$ python3 -q
>>> import numpy as np
>>> np.set_printoptions(suppress=True, linewidth=100)
>>> def tidy(a):
...     return np.round(a, 3) + 0
... 
>>> A = np.load("m.npy")
>>> A
array([[ 1,  0,  0],
       [ 2,  1,  0],
       [-2, -1,  1]])
>>> C2 = A.T @ A
>>> tidy(np.linalg.eigvalsh(C2)[::-1])
array([11.3  ,  0.535,  0.166])
>>> np.allclose(C2, C2.T)
True
>>> np.trace(C2), (A ** 2).sum()
(np.int64(12), np.int64(12))
>>> np.linalg.matrix_rank(C2)
np.int64(3)
>>> C2
array([[ 9,  4, -2],
       [ 4,  2, -1],
       [-2, -1,  1]])
>>> W1 = np.array([[1, 3, 5, 3], [-2, -5, -3, 1], [0, -2, -2, -1]])
>>> c = np.array([3, 1, 0, 2])
>>> hid = np.maximum(A @ W1 + c, 0)
>>> np.linalg.matrix_rank(hid)
np.int64(3)
>>> cent = np.array([[-3, 4, -2], [5, -5, -1], [1, -4, -2], [3, -3, -5]])
>>> W1 @ cent
array([[ 26, -40, -30],
       [-19,  26,  10],
       [-15,  21,  11]])
>>> proj = np.triu(np.array([[4, 7, 0], [4, 1, 4], [1, 6, 5]]), 1) + np.eye(3)
>>> A2 = proj @ A @ np.linalg.inv(proj)
>>> np.linalg.matrix_rank(A2)
np.int64(3)
>>> np.trace(A2), np.trace(A)
(np.float64(3.0), np.int64(3))
>>> proj @ A - A @ proj
array([[ 14.,   0.,   0.],
       [ -8., -18.,   0.],
       [  0.,  14.,   4.]])
>>> O, Rm = np.linalg.qr(A)
>>> tidy(O @ Rm)
array([[ 1.,  0.,  0.],
       [ 2.,  1.,  0.],
       [-2., -1.,  1.]])
>>> tidy(np.trace(O @ O.T))
np.float64(3.0)
>>> tidy(O)
array([[-0.333,  0.943,  0.   ],
       [-0.667, -0.236,  0.707],
       [ 0.667,  0.236,  0.707]])
>>> O.shape, Rm.shape
((3, 3), (3, 3))
>>> r0 = np.array([3, 2])
>>> data = 3 * np.eye(2) + np.outer(r0, r0)
>>> data
array([[12.,  6.],
       [ 6.,  7.]])
>>> tidy(np.linalg.norm(data[1], 1)), tidy(np.linalg.norm(data[1], np.inf))
(np.float64(13.0), np.float64(7.0))
>>> ev, V = np.linalg.eig(data)
>>> tidy(np.sort(np.linalg.eigvals(data @ data)))
array([  9., 256.])
>>> tidy(np.sort(np.linalg.eigvals(data.T)))
array([ 3., 16.])
>>> vec = np.array([2, 1])
>>> y = data @ vec
>>> c, lr = np.zeros(2), 1 / np.linalg.norm(data, 2) ** 2
>>> for i in range(300):
...     c -= lr * data.T @ (data @ c - y)
...     if i % 50 == 0: print(i, round(np.linalg.norm(data @ c - y), 3))
... 
0 0.803
50 0.134
100 0.022
150 0.004
200 0.001
250 0.0
>>> tidy(c)
array([2., 1.])
>>> F = np.loadtxt("w.csv", delimiter=",")
>>> F
array([[ 1.02,  4.  , -2.  ,  2.  ],
       [-2.  , -0.98,  0.  , -5.  ],
       [-4.  , -1.  ,  2.02, -2.  ],
       [ 1.  ,  4.  , -2.  ,  2.02]])
>>> r0 = np.array([-2, 5, -5, -1])
>>> A2 = F + np.outer(r0, np.eye(4)[1])
>>> np.linalg.matrix_rank(A2 - F)
np.int64(1)
>>> tidy(np.linalg.det(A2) / np.linalg.det(F)), tidy(1 + np.linalg.solve(F, r0)[1])
(np.float64(-32.443), np.float64(-32.443))
>>> A2 = np.linalg.inv(F)
>>> tidy(np.linalg.det(F) * np.linalg.det(A2))
np.float64(1.0)
>>> (np.abs(A2) > 1e-9).astype(int)
array([[1, 1, 1, 1],
       [1, 1, 1, 1],
       [1, 1, 1, 1],
       [1, 1, 1, 1]])
>>> tidy(np.linalg.inv(A2))
array([[ 1.02,  4.  , -2.  ,  2.  ],
       [-2.  , -0.98,  0.  , -5.  ],
       [-4.  , -1.  ,  2.02, -2.  ],
       [ 1.  ,  4.  , -2.  ,  2.02]])
>>> tidy(F @ A2)
array([[1., 0., 0., 0.],
       [0., 1., 0., 0.],
       [0., 0., 1., 0.],
       [0., 0., 0., 1.]])
>>> tidy(np.linalg.slogdet(F)[0])
np.float64(1.0)
>>> tidy(np.linalg.cond(F))
np.float64(964.057)
>>> m1 = np.load("out16.npy")
>>> m1
array([[ 0.6,  0.3],
       [ 1.6, -0.7]])
>>> np.allclose(m1 @ m1.T, m1.T @ m1)
False
>>> tidy(np.trace(m1))
np.float64(-0.1)
>>> (m1 - m1.T) / 2
array([[ 0.  , -0.65],
       [ 0.65,  0.  ]])
>>> tidy(np.linalg.matrix_power(m1, 4))
array([[ 0.71 , -0.054],
       [-0.29 ,  0.946]])
>>> tidy(np.linalg.det(m1))
np.float64(-0.9)
>>> np.linalg.determinant(m1)
Traceback (most recent call last):
  File "<python-input-59>", line 1, in <module>
    np.linalg.determinant(m1)
    ^^^^^^^^^^^^^^^^^^^^^
AttributeError: module 'numpy.linalg' has no attribute 'determinant'
>>> X = np.array([[3, 1, 0, 2, -3],
...     [0, -1, -1, -3, 1],
...     [3, 2, 0, 0, 0],
...     [0, -1, 2, -1, 1],
...     [2, 0, 3, 0, 1]])
>>> X[:, 2] = -2 * X[:, 1]
>>> X
array([[ 3,  1, -2,  2, -3],
       [ 0, -1,  2, -3,  1],
       [ 3,  2, -4,  0,  0],
       [ 0, -1,  2, -1,  1],
       [ 2,  0,  0,  0,  1]])
>>> # looks like rank 4
>>> left, sv, Vt = np.linalg.svd(X)
>>> V = Vt[:(sv > 1e-8).sum()]
>>> rng = np.random.default_rng(669)
>>> vec = X[0] + 3 * X[3] + rng.integers(2) * np.eye(5)[2]
>>> vec
array([ 3., -2.,  5., -1.,  0.])
>>> tidy(V.T @ V)
array([[ 1. ,  0. ,  0. ,  0. ,  0. ],
       [ 0. ,  0.2, -0.4,  0. ,  0. ],
       [ 0. , -0.4,  0.8,  0. ,  0. ],
       [ 0. ,  0. ,  0. ,  1. ,  0. ],
       [ 0. ,  0. ,  0. ,  0. ,  1. ]])
>>> np.linalg.matrix_rank(np.vstack([X, vec]))
np.int64(5)
>>> tidy(np.linalg.norm(vec - V.T @ V @ vec))
np.float64(0.447)
>>> arr = np.array([[-4, -3, -4, -3], [5, 3, 5, 3], [-4, -3, -4, -3], [5, 3, 5, 3]])
>>> # columns 0 and 2 are equal
>>> tidy(np.linalg.eigvals(arr))
array([-1.+3.317j, -1.-3.317j,  0.+0.j   ,  0.+0.j   ])
>>> tidy(np.linalg.det(2 * arr)), tidy(np.linalg.det(arr))
(np.float64(0.0), np.float64(0.0))
>>> tidy(np.linalg.eigvals(arr).sum().real)
np.float64(-2.0)
>>> np.einsum("ii->", arr)
np.int64(-2)
>>> tidy(np.linalg.det(arr.T))
np.float64(0.0)
>>> tidy(np.linalg.det(arr[::-1]))
np.float64(0.0)
>>> np.einsum("ij,ji->", arr, arr)
np.int64(-20)
>>> W1 = np.array([[7, 2], [-3, 3], [5, -3], [-7, 7]])
>>> c = np.array([9, 9])
>>> hid = np.maximum(arr @ W1 + c, 0)
>>> np.linalg.matrix_rank(hid)
np.int64(1)
>>> (hid > 0).mean(axis=0)
array([0.5, 0.5])
>>> cent = np.array([[2, 3, 1], [1, 1, 0]])
>>> W1 @ cent
array([[ 16,  23,   7],
       [ -3,  -6,  -3],
       [  7,  12,   5],
       [ -7, -14,  -7]])
>>> (hid @ cent).round(6).argmax(axis=1)
array([0, 1, 0, 1])
>>> proj = np.triu(np.array([[-2, -1, 0, -2], [1, 2, -2, -1], [-1, 2, 1, 2], [-1, 2, -2, 1]]), 1) + np.eye(4)
>>> A2 = proj @ arr @ np.linalg.inv(proj)
>>> A2
array([[-19., -31., -81.,  81.],
       [  8.,  14.,  36., -36.],
       [  6.,   9.,  24., -24.],
       [  5.,   8.,  21., -21.]])
>>> tidy(np.poly(A2))
array([ 1.,  2., 12.,  0.,  0.])
>>> np.linalg.matrix_rank(A2)
np.int64(2)
>>> tidy(np.linalg.det(A2))
np.float64(0.0)
>>> proj @ arr - arr @ proj
array([[-15., -13., -21., -12.],
       [  3.,   8.,   9.,   6.],
       [ 10.,   2.,   4.,   3.],
       [  0.,   5.,   6.,   3.]])
